% python3 -q
>>> import numpy as np
>>> np.set_printoptions(precision=2, suppress=True, linewidth=200, floatmode="fixed")
>>> def rnd(a):
...     return np.round(a, 2) + 0
... 
>>> J = np.array([[1, 0, 0, 0], [1, 1, 0, 0], [-1, 2, 1, 0], [-1, 0, 2, 1]])
>>> J
array([[ 1,  0,  0,  0],
       [ 1,  1,  0,  0],
       [-1,  2,  1,  0],
       [-1,  0,  2,  1]])
>>> q, Rm = np.linalg.qr(J)
>>> np.allclose(Rm.T @ Rm, J.T @ J)
True
>>> rnd(q.T @ q)
array([[1.00, 0.00, 0.00, 0.00],
       [0.00, 1.00, 0.00, 0.00],
       [0.00, 0.00, 1.00, 0.00],
       [0.00, 0.00, 0.00, 1.00]])
>>> rnd(q @ Rm)
array([[ 1.00,  0.00,  0.00,  0.00],
       [ 1.00,  1.00,  0.00,  0.00],
       [-1.00,  2.00,  1.00,  0.00],
       [-1.00,  0.00,  2.00,  1.00]])
>>> abs(Rm[0, 0]), rnd(np.linalg.norm(J[:, 0]))
(np.float64(2.0), np.float64(2.0))
>>> feats = np.load("w.npy")
>>> feats
array([[-1,  0,  0,  0],
       [ 0,  2,  0,  0],
       [ 0,  0,  0,  2],
       [ 0,  0,  0,  0]])
>>> rnd(np.linalg.norm(feats, axis=0))
array([1.00, 2.00, 0.00, 2.00])
>>> feats.T @ feats
array([[1, 0, 0, 0],
       [0, 4, 0, 0],
       [0, 0, 0, 0],
       [0, 0, 0, 4]])
>>> rnd(np.linalg.svd(feats, compute_uv=False))
array([2.00, 2.00, 1.00, 0.00])
>>> feats @ feats.T
array([[1, 0, 0, 0],
       [0, 4, 0, 0],
       [0, 0, 4, 0],
       [0, 0, 0, 0]])
>>> rnd(np.linalg.pinv(feats))
array([[-1.00,  0.00,  0.00,  0.00],
       [ 0.00,  0.50,  0.00,  0.00],
       [ 0.00,  0.00,  0.00,  0.00],
       [ 0.00,  0.00,  0.50,  0.00]])
